>>> import numpy as np
>>> from numpy import linalg as LA
>>> np.set_printoptions(precision=4, suppress=True, linewidth=120)
>>> M = np.load("mat.npy")
>>> M
array([[ 0.1276, -0.1276,  0.2806, -0.1276],
       [-0.1276,  0.1276, -0.2806,  0.1276],
       [ 0.2806, -0.2806,  0.6173, -0.2806],
       [-0.1276,  0.1276, -0.2806,  0.1276]])
>>> np.abs(np.diag(LA.qr(M)[1])) > 1e-9
array([ True, False, False, False])
>>> M @ LA.pinv(M) @ M
array([[ 0.1276, -0.1276,  0.2806, -0.1276],
       [-0.1276,  0.1276, -0.2806,  0.1276],
       [ 0.2806, -0.2806,  0.6173, -0.2806],
       [-0.1276,  0.1276, -0.2806,  0.1276]])
>>> vals, evecs = LA.eigh(M)
>>> np.unique(vals.round(6) + 0, return_counts=True)[1]
array([3, 1])
>>> np.round(evecs.T @ M @ evecs, 4) + 0
array([[0., 0., 0., 0.],
       [0., 0., 0., 0.],
       [0., 0., 0., 0.],
       [0., 0., 0., 1.]])
>>> np.abs(evecs[:, -1]).round(6).argmax()
np.int64(2)
>>> np.round(LA.eigvalsh(M + -1 * np.eye(4)), 4) + 0
array([-1., -1., -1.,  0.])
>>> np.round(LA.eigvalsh(M @ M), 4) + 0
array([0., 0., 0., 1.])
>>> vals.round(4) + 0
array([0., 0., 0., 1.])
>>> M.sum(axis=1)
array([ 0.1531, -0.1531,  0.3367, -0.1531])
>>> M.mean(axis=0)
array([ 0.0383, -0.0383,  0.0842, -0.0383])
>>> np.unravel_index(np.abs(M).argmax(), M.shape)
(np.int64(2), np.int64(2))
>>> M[4]
Traceback (most recent call last):
  File "<python-input-17>", line 1, in <module>
    M[4]
    ~^^^
IndexError: index 4 is out of bounds for axis 0 with size 4
>>> round(np.abs(M).max(), 4)
np.float64(0.6173)
>>> M.shape
(4, 4)
>>> np.round(LA.svd(M, compute_uv=False), 4) + 0
array([1., 0., 0., 0.])
>>> m1 = np.load("dump.npy")
>>> m1
array([[ 5,  0,  0],
       [ 4, -1, -1],
       [ 3, -2, -2],
       [ 0, -5, -5]])
>>> G = m1.T @ m1
>>> np.trace(G), (m1 ** 2).sum()
(np.int64(110), np.int64(110))
>>> LA.matrix_rank(G)
np.int64(2)
>>> np.round(LA.svd(m1, compute_uv=False) ** 2, 4) + 0
array([70., 40.,  0.])
>>> np.diag(G)
array([50, 30, 30])
>>> np.allclose(G, G.T)
True
>>> x0 = np.array([6, -9, -5])
>>> m1 * x0
array([[30,  0,  0],
       [24,  9,  5],
       [18, 18, 10],
       [ 0, 45, 25]])
>>> np.sign((m1 @ x0).round(6))
array([1, 1, 1, 1])
>>> m1 @ np.ones(3)
array([  5.,   2.,  -1., -10.])
>>> m1 @ (2 * x0)
array([ 60,  76,  92, 140])
>>> m1 @ x0
array([30, 38, 46, 70])
>>> np.allclose(m1[:-1].T @ LA.lstsq(m1[:-1].T, m1[-1])[0], m1[-1])
True
>>> np.round(m1 @ LA.pinv(m1) @ m1, 4) + 0
array([[ 5.,  0.,  0.],
       [ 4., -1., -1.],
       [ 3., -2., -2.],
       [ 0., -5., -5.]])
>>> np.abs(np.diag(LA.qr(m1)[1])) > 1e-9
array([ True,  True, False])
>>> np.unique(m1.round(6), axis=0).shape
(4, 3)
>>> rank = LA.matrix_rank(m1)
>>> rank
np.int64(2)
>>> ns = LA.svd(m1)[2][rank:].T
>>> np.round(m1 @ ns, 4) + 0
array([[0.],
       [0.],
       [0.],
       [0.]])
>>> np.allclose(m1 @ ns, 0)
True
>>> F = np.load("data.npy")
>>> F
array([[19, 22, 10],
       [11, 20, 14],
       [20, 28, 16]])
>>> # rows and columns are dependent
>>> round(np.abs(LA.eigvals(F)).max(), 4)
np.float64(51.7126)
>>> E = np.array([[0, 0, 0], [0, 0, -2], [0, 2, 0]])
>>> E
array([[ 0,  0,  0],
       [ 0,  0, -2],
       [ 0,  2,  0]])
>>> LA.lstsq(F[:-1].T, F[-1])[2]
np.int32(2)
>>> np.abs(np.diag(LA.qr(F)[1])) > 1e-9
array([ True,  True, False])
>>> np.allclose(F[:-1].T @ LA.lstsq(F[:-1].T, F[-1])[0], F[-1])
True
>>> F @ LA.pinv(F) @ F
array([[19., 22., 10.],
       [11., 20., 14.],
       [20., 28., 16.]])
>>> mat = np.load("x.npy")
>>> mat
array([[ 1, -1,  1],
       [ 1,  0,  0],
       [ 1,  1,  1]])
>>> rng = np.random.default_rng(6)
>>> lab = rng.permutation(3)
>>> Y = mat[:, lab] * rng.choice([-1, 1], 3)
>>> Y
array([[ 1,  1,  1],
       [ 1,  0,  0],
       [ 1, -1,  1]])
>>> U, _, Vt = LA.svd(mat.T @ Y)
>>> np.round(U @ Vt, 4) + 0
array([[ 1.,  0.,  0.],
       [ 0., -1.,  0.],
       [ 0.,  0.,  1.]])
>>> O, Rm = LA.qr(mat)
>>> np.round(abs(Rm[0, 0]), 4), np.round(LA.norm(mat[:, 0]), 4)
(np.float64(1.7321), np.float64(1.7321))
>>> Rm.round(4) + 0
array([[-1.7321,  0.    , -1.1547],
       [ 0.    , -1.4142,  0.    ],
       [ 0.    ,  0.    ,  0.8165]])
>>> np.trace(O @ O.T)
np.float64(3.0)
>>> np.round(O @ Rm, 4) + 0
array([[ 1., -1.,  1.],
       [ 1.,  0.,  0.],
       [ 1.,  1.,  1.]])
>>> feats = np.loadtxt("run3.csv", delimiter=",")
>>> feats
array([[16.743 , -4.7608, -3.4491],
       [ 8.9909,  3.5308, -4.1674],
       [20.2059,  3.0133, -7.5197],
       [19.2837,  0.0095, -6.105 ],
       [27.1563,  0.5766, -8.6276],
       [15.6282,  2.3329, -5.799 ],
       [22.1658,  1.2336, -7.4346],
       [13.8529,  3.0511, -5.7294],
       [16.8302, -4.7334, -3.4867],
       [13.8696,  2.9728, -5.5669],
       [12.8559, -1.2707, -3.662 ],
       [24.1174, -0.5868, -7.2685],
       [ 9.8475, -1.2826, -2.5981],
       [22.8733, -2.3976, -6.2004],
       [14.509 , -0.6046, -4.2212],
       [ 5.1348, -1.6946, -0.919 ],
       [ 9.2247,  2.2871, -3.7408],
       [ 4.9913, -0.5639, -1.253 ],
       [ 4.6174,  0.548 , -1.6759],
       [15.6202,  2.4106, -5.8279],
       [15.065 , -4.1295, -3.154 ],
       [22.704 , -1.1833, -6.6944],
       [13.5736, -4.783 , -2.4502]])
>>> # column 0 dominates
>>> Ac = (feats - feats.mean(axis=0)) / feats.std(axis=0)
>>> np.argwhere(np.abs(Ac) > 2)
array([], shape=(0, 2), dtype=int64)
>>> beta = LA.lstsq(np.delete(Ac, 1, axis=1), Ac[:, 1])[0]
>>> beta
array([-1.8923, -2.0833])
>>> round(float(1 - np.var(Ac[:, 1] - np.delete(Ac, 1, axis=1) @ beta)), 4)
0.9953
>>> U, sv, Vt = LA.svd(F)
>>> sv.round(4) + 0
array([55.3905,  5.8213,  0.    ])
>>> np.argmax(sv[:-1] / (sv[1:] + 1e-6)) + 1
np.int64(2)
>>> Y = U[:, :2] @ np.diag(sv[:2]) @ Vt[:2]
>>> round(float(np.abs(F - Y).max()), 4)
0.0
